$ python3 -q
>>> import numpy as np
>>> np.set_printoptions(precision=2, suppress=True, linewidth=200, sign=" ")
>>> data = np.cumsum(np.array([[7, 1, 1, 4],
...     [5, 7, -8, -9],
...     [-4, 8, -3, -8],
...     [1, -5, 2, -8],
...     [9, 5, 4, -4],
...     [3, -8, 2, -6],
...     [9, -2, 1, -5],
...     [-8, -6, -1, 0],
...     [0, 4, -4, -6],
...     [-3, -8, 4, 4],
...     [8, 2, 2, 7],
...     [-2, 4, 3, 0],
...     [1, 3, -2, -5],
...     [5, 9, -7, 6],
...     [4, 0, -8, 4],
...     [7, 3, -1, -5],
...     [-9, -3, -1, -7],
...     [5, -9, 5, -4],
...     [3, 1, -7, -9],
...     [-7, -1, 4, -5],
...     [7, -7, 7, 6],
...     [-9, -9, -4, -5],
...     [-7, -4, 8, -5]]), axis=0)
>>> data
array([[  7,   1,   1,   4],
       [ 12,   8,  -7,  -5],
       [  8,  16, -10, -13],
       [  9,  11,  -8, -21],
       [ 18,  16,  -4, -25],
       [ 21,   8,  -2, -31],
       [ 30,   6,  -1, -36],
       [ 22,   0,  -2, -36],
       [ 22,   4,  -6, -42],
       [ 19,  -4,  -2, -38],
       [ 27,  -2,   0, -31],
       [ 25,   2,   3, -31],
       [ 26,   5,   1, -36],
       [ 31,  14,  -6, -30],
       [ 35,  14, -14, -26],
       [ 42,  17, -15, -31],
       [ 33,  14, -16, -38],
       [ 38,   5, -11, -42],
       [ 41,   6, -18, -51],
       [ 34,   5, -14, -56],
       [ 41,  -2,  -7, -50],
       [ 32, -11, -11, -55],
       [ 25, -15,  -3, -60]])
>>> cov = data.T @ data
>>> np.diag(cov)
array([ 18012,   2176,   1822,  31862])
>>> print(np.trace(cov), (data ** 2).sum())
53872 53872
>>> np.linalg.eigvalsh(cov)[::-1]
array([ 50218.3 ,   2669.27,    560.62,    423.8 ])
>>> np.linalg.matrix_rank(cov)
np.int64(4)
>>> print(np.allclose(cov, cov.T))
True
>>> rng = np.random.default_rng(30399)
>>> idx = rng.permutation(4)
>>> B = data[:, idx] * rng.choice([-1, 1], 4)
>>> B
array([[  4,  -1,   1,  -7],
       [ -5,   7,   8, -12],
       [-13,  10,  16,  -8],
       [-21,   8,  11,  -9],
       [-25,   4,  16, -18],
       [-31,   2,   8, -21],
       [-36,   1,   6, -30],
       [-36,   2,   0, -22],
       [-42,   6,   4, -22],
       [-38,   2,  -4, -19],
       [-31,   0,  -2, -27],
       [-31,  -3,   2, -25],
       [-36,  -1,   5, -26],
       [-30,   6,  14, -31],
       [-26,  14,  14, -35],
       [-31,  15,  17, -42],
       [-38,  16,  14, -33],
       [-42,  11,   5, -38],
       [-51,  18,   6, -41],
       [-56,  14,   5, -34],
       [-50,   7,  -2, -41],
       [-55,  11, -11, -32],
       [-60,   3, -15, -25]])
>>> Uu, _, Vt = np.linalg.svd(data.T @ B)
>>> print(np.round(Uu @ Vt, 2) + 0)
[[ 0.  0.  0. -1.]
 [ 0.  0.  1.  0.]
 [ 0. -1.  0.  0.]
 [ 1.  0.  0.  0.]]
>>> proj = data @ np.linalg.solve(data.T @ data, data.T)
>>> proj @ data[:, 0]
array([  7.,  12.,   8.,   9.,  18.,  21.,  30.,  22.,  22.,  19.,  27.,  25.,  26.,  31.,  35.,  42.,  33.,  38.,  41.,  34.,  41.,  32.,  25.])
>>> np.linalg.matrix_rank(np.eye(23) - proj)
np.int64(19)
>>> np.round(np.linalg.eigvalsh(proj), 2) + 0
array([ 0.,  0.,  0.,  0.,  0.,  0.,  0.,  0.,  0.,  0.,  0.,  0.,  0.,  0.,  0.,  0.,  0.,  0.,  0.,  1.,  1.,  1.,  1.])
>>> round(np.trace(proj), 2)
np.float64(4.0)
>>> idx = data[:, 2] > np.median(data[:, 2])
>>> u = data[idx].mean(axis=0) - data[~idx].mean(axis=0)
>>> idx.astype(int)
array([ 1,  0,  0,  0,  1,  1,  1,  1,  0,  1,  1,  1,  1,  0,  0,  0,  0,  0,  0,  0,  0,  0,  1])
>>> print(((data - data.mean(axis=0)) @ u > 0).astype(int))
[ 1  1  1  1  1  1  1  1  1  1  1  1  1  0  0  0  0  0  0  0  0  0  1]
>>> u
array([-7.08, -6.07, 10.1 ,  3.38])
>>> B = data / np.linalg.norm(data, axis=1, keepdims=True)
>>> cov = B @ B.T
>>> cov[5]
array([ 0.09,  0.75,  0.77,  0.93,  0.96,  1.  ,  0.99,  0.98,  0.98,  0.95,  0.96,  0.98,  0.99,  0.97,  0.92,  0.92,  0.96,  0.97,  0.97,  0.98,  0.97,  0.92,  0.89])
>>> print(np.linalg.norm(B, axis=1))
[ 1.  1.  1.  1.  1.  1.  1.  1.  1.  1.  1.  1.  1.  1.  1.  1.  1.  1.  1.  1.  1.  1.  1.]
>>> round(np.degrees(np.arccos(np.clip(cov[5, 6], -1, 1))), 2)
np.float64(7.57)
>>> E = np.loadtxt("mat.csv", delimiter=",")
>>> print(E)
[[-0.5  -0.3   1.1 ]
 [ 0.3  -1.3  -1.2 ]
 [-0.2   0.7   0.4 ]
 [-1.8   0.6  -0.6 ]
 [-1.2   0.    0.  ]
 [-1.    0.7   1.5 ]
 [-1.06  0.66  1.4 ]
 [-1.1   0.4  -1.6 ]
 [ 1.2  -0.4  -1.3 ]]
>>> Q, V = np.linalg.qr(E[:, :1])[0], np.linalg.qr(E[:, 1:])[0]
>>> sig = np.linalg.svd(Q.T @ V, compute_uv=False)
>>> np.round(np.linalg.norm(Q @ Q.T - V @ V.T, 2), 2)
np.float64(1.0)
>>> np.degrees(np.arccos(sig.clip(0, 1)))
array([ 52.21])
>>> B = np.c_[E[:, :2] @ np.array([[-1, 0], [-1, 0]]), np.array([2, 2, 0, 2, 0, -2, -1, 2, 2])]
>>> B
array([[ 0.8,  0. ,  2. ],
       [ 1. ,  0. ,  2. ],
       [-0.5,  0. ,  0. ],
       [ 1.2,  0. ,  2. ],
       [ 1.2,  0. ,  0. ],
       [ 0.3,  0. , -2. ],
       [ 0.4,  0. , -1. ],
       [ 0.7,  0. ,  2. ],
       [-0.8,  0. ,  2. ]])
>>> np.round(np.linalg.norm(B - E @ np.linalg.lstsq(E, B)[0], axis=0), 2) + 0
array([ 0.  ,  0.  ,  3.13])
>>> print(np.linalg.matrix_rank(np.c_[E, B]))
4
>>> print(np.round(np.linalg.lstsq(E, B[:, 0])[0], 2) + 0)
[-1. -1.  0.]
>>> np.linalg.norm(np.linalg.qr(E)[0].T @ B, axis=0) ** 2 / ((B ** 2).sum(axis=0) + 1e-12)
array([ 1.  ,  0.  ,  0.61])
>>> proj = E @ np.linalg.solve(E.T @ E, E.T)
>>> np.round(np.trace(proj), 2)
np.float64(3.0)
>>> x = np.array([4, 3, 3])
>>> y = E @ x
>>> beta, lr = np.zeros(3), 1 / np.linalg.norm(E, 2) ** 2
>>> for i in range(250):
...     beta -= lr * E.T @ (E @ beta - y)
...     if i % 50 == 0: print(i, round(np.linalg.norm(E @ beta - y), 2))
... 
0 7.41
50 0.01
100 0.0
150 0.0
200 0.0
>>> np.round(np.linalg.cond(E), 2)
np.float64(2.96)
>>> x = np.array([-3, -5, -6, 0])
>>> y = data @ x
>>> print(np.round(np.linalg.solve(data.T @ data, data.T @ y), 2) + 0)
[-3. -5. -6.  0.]
>>> np.round(np.linalg.lstsq(data, y)[0], 2) + 0
array([-3., -5., -6.,  0.])
>>> np.round(np.linalg.pinv(data) @ data, 2) + 0
array([[ 1.,  0.,  0.,  0.],
       [ 0.,  1.,  0.,  0.],
       [ 0.,  0.,  1.,  0.],
       [ 0.,  0.,  0.,  1.]])
>>> y = y + 0.05 * rng.normal(size=23)
>>> y
array([ -32.01,  -34.05,  -44.03,  -34.02, -109.93,  -90.98, -114.  ,  -54.04,  -50.01,  -24.99,  -70.94, -102.94, -109.04, -126.95,  -91.  , -121.06,  -72.93,  -72.99,  -45.02,  -43.06,  -71.02,
         25.02,   18.08])
>>> beta, *_ = np.linalg.lstsq(data, y)
>>> beta.round(2) + 0
array([-3., -5., -6.,  0.])
>>> beta.round()
array([-3., -5., -6., -0.])
>>> theta = np.sort(rng.uniform(-2, 2, 15))
>>> feats = np.c_[theta, theta ** 2, theta ** 3] @ np.array([[-2, 1, -3, 0, 1], [3, 1, -3, 3, 0], [0, 0, -3, -2, 1]])
>>> print(feats.round(2) + 0)
[[ 12.56   1.29  11.93  19.61  -7.  ]
 [ 11.65   1.11  10.52  17.55  -6.28]
 [  8.21   0.48   6.01  10.47  -3.84]
 [  7.27   0.32   5.     8.73  -3.25]
 [  2.38  -0.24   1.42   1.62  -0.85]
 [  2.04  -0.25   1.26   1.27  -0.73]
 [  0.02  -0.01   0.02   0.    -0.01]
 [ -0.22   0.16  -0.48   0.05   0.14]
 [ -0.33   0.49  -1.59   0.29   0.4 ]
 [  0.33   1.45  -5.9    0.9    1.32]
 [  0.39   1.5   -6.18   0.92   1.38]
 [  1.3    2.22 -10.32   0.98   2.3 ]
 [  1.46   2.33 -11.07   0.96   2.47]
 [  4.52   4.18 -24.95  -0.54   5.74]
 [  5.52   4.73 -29.73  -1.38   6.91]]
>>> x = np.array([0, 0, 0])
>>> (E * x).sum(axis=1)
array([ 0.,  0.,  0.,  0.,  0.,  0.,  0.,  0.,  0.])
>>> E @ x
array([ 0.,  0.,  0.,  0.,  0.,  0.,  0.,  0.,  0.])
>>> E @ np.ones(3)
array([ 0.3, -2.2,  0.9, -1.8, -1.2,  1.2,  1. , -2.3, -0.5])
>>> E @ np.eye(3)[2]
array([ 1.1, -1.2,  0.4, -0.6,  0. ,  1.5,  1.4, -1.6, -1.3])
>>> E @ (2 * x)
array([ 0.,  0.,  0.,  0.,  0.,  0.,  0.,  0.,  0.])
>>> print((E @ x).argmax())
0
>>> np.round(feats @ np.linalg.pinv(feats) @ feats, 2) + 0
array([[ 12.56,   1.29,  11.93,  19.61,  -7.  ],
       [ 11.65,   1.11,  10.52,  17.55,  -6.28],
       [  8.21,   0.48,   6.01,  10.47,  -3.84],
       [  7.27,   0.32,   5.  ,   8.73,  -3.25],
       [  2.38,  -0.24,   1.42,   1.62,  -0.85],
       [  2.04,  -0.25,   1.26,   1.27,  -0.73],
       [  0.02,  -0.01,   0.02,   0.  ,  -0.01],
       [ -0.22,   0.16,  -0.48,   0.05,   0.14],
       [ -0.33,   0.49,  -1.59,   0.29,   0.4 ],
       [  0.33,   1.45,  -5.9 ,   0.9 ,   1.32],
       [  0.39,   1.5 ,  -6.18,   0.92,   1.38],
       [  1.3 ,   2.22, -10.32,   0.98,   2.3 ],
       [  1.46,   2.33, -11.07,   0.96,   2.47],
       [  4.52,   4.18, -24.95,  -0.54,   5.74],
       [  5.52,   4.73, -29.73,  -1.38,   6.91]])
>>> np.unique(feats.round(6), axis=0).shape
(15, 5)
>>> np.allclose(feats[:-1].T @ np.linalg.lstsq(feats[:-1].T, feats[-1])[0], feats[-1])
True
>>> np.linalg.lstsq(feats[:-1].T, feats[-1])[2]
np.int32(3)
>>> t3 = np.stack([feats, -3 * feats, feats[::-1]])
>>> print(np.einsum("bij,cij->bc", t3, t3))
[[  3765.09 -11295.27  -1427.14]
 [-11295.27  33885.81   4281.43]
 [ -1427.14   4281.43   3765.09]]
>>> Xc = feats - feats.mean(axis=1)
Traceback (most recent call last):
  File "<python-input-76>", line 1, in <module>
    Xc = feats - feats.mean(axis=1)
         ~~~~~~^~~~~~~~~~~~~~~~~~~~
ValueError: operands could not be broadcast together with shapes (15,5) (15,) 
>>> Xc = feats - feats.mean(axis=0)
>>> Uu, sig, Vt = np.linalg.svd(Xc, full_matrices=False)
>>> round(float((sig ** 2).sum() ** 2 / (sig ** 4).sum()), 2)
1.36
>>> np.searchsorted(np.cumsum(sig ** 2) / (sig ** 2).sum(), 0.9) + 1
np.int64(2)
>>> np.abs(Vt[0]).argmax()
np.int64(2)
>>> print(Vt[0] * np.sign(Vt[0, np.abs(Vt[0]).argmax()]))
[ 0.18 -0.08  0.84  0.41 -0.28]
>>> (np.sign(Uu[:, 0]) == np.sign(Uu[0, 0])).astype(int)
array([ 1,  1,  1,  1,  1,  1,  1,  1,  0,  0,  0,  0,  0,  0,  0])
>>> np.abs(Uu[:, 0]).argmax()
np.int64(14)
>>> Uu, sig, Vt = np.linalg.svd(feats)
>>> V = Vt[:(sig > 1e-8).sum()]
>>> x = feats[10] + -1 * feats[12] + rng.integers(2) * np.eye(5)[0]
>>> x
array([-1.08, -0.83,  4.9 , -0.05, -1.08])
>>> np.diag(V.T @ V)
array([ 0.96,  0.15,  0.91,  0.9 ,  0.08])
>>> np.linalg.matrix_rank(np.vstack([feats, x]))
np.int64(3)
>>> B = np.array([[-2, -1], [1, 1]])
>>> W0 = np.kron(np.eye(2, dtype=int), B)
>>> W0
array([[-2, -1,  0,  0],
       [ 1,  1,  0,  0],
       [ 0,  0, -2, -1],
       [ 0,  0,  1,  1]])
>>> idx = rng.permutation(4)
>>> idx
array([ 3,  1,  2,  0])
>>> B = W0[idx][:, idx]
>>> np.sort(np.abs(np.linalg.eigvals(B)))
array([ 0.62,  0.62,  1.62,  1.62])
>>> np.diag(B)
array([ 1,  1, -2, -2])
>>> B = W0 + rng.integers(-2, 3, (4, 2)) @ rng.integers(-2, 3, (2, 4))
>>> B
array([[ 2, -7,  0, -4],
       [ 5,  1,  6, -1],
       [ 2, -3, -2, -3],
       [ 0,  0,  1,  1]])
>>> B - W0
array([[ 4, -6,  0, -4],
       [ 4,  0,  6, -1],
       [ 2, -3,  0, -2],
       [ 0,  0,  0,  0]])
>>> np.abs(B - W0).sum(axis=1)
array([ 14,  11,   7,   0])
>>> np.round(np.linalg.svd(B - W0, compute_uv=False), 2) + 0
array([ 9.82,  6.44,  0.  ,  0.  ])
>>> Uu, sig = np.linalg.svd(B)
Traceback (most recent call last):
  File "<python-input-104>", line 1, in <module>
    Uu, sig = np.linalg.svd(B)
    ^^^^^^^
ValueError: too many values to unpack (expected 2)
>>> Uu, sig, Vt = np.linalg.svd(B, full_matrices=False)
>>> (sig > 1e-8).sum()
np.int64(4)
>>> print(np.cumsum(sig ** 2) / np.sum(sig ** 2))
[ 0.57  0.97  1.    1.  ]
>>> np.round(Uu.T @ Uu, 2) + 0
array([[ 1.,  0.,  0.,  0.],
       [ 0.,  1.,  0.,  0.],
       [ 0.,  0.,  1.,  0.],
       [ 0.,  0.,  0.,  1.]])
>>> np.abs(Uu[:, 0]).round(6).argmax()
np.int64(0)
>>> u, v = W0[2], W0[1]
>>> u @ v
np.int64(0)
>>> p = (u @ v) / (u @ u) * u
>>> (v - p) @ u
np.float64(0.0)
>>> v - p
array([ 1.,  1.,  0.,  0.])
>>> print(np.linalg.matrix_rank(np.outer(u, v)))
1
>>> round(float(np.linalg.norm(u + v) ** 2 + np.linalg.norm(u - v) ** 2), 2)
14.0
>>> p
array([ 0.,  0., -0., -0.])
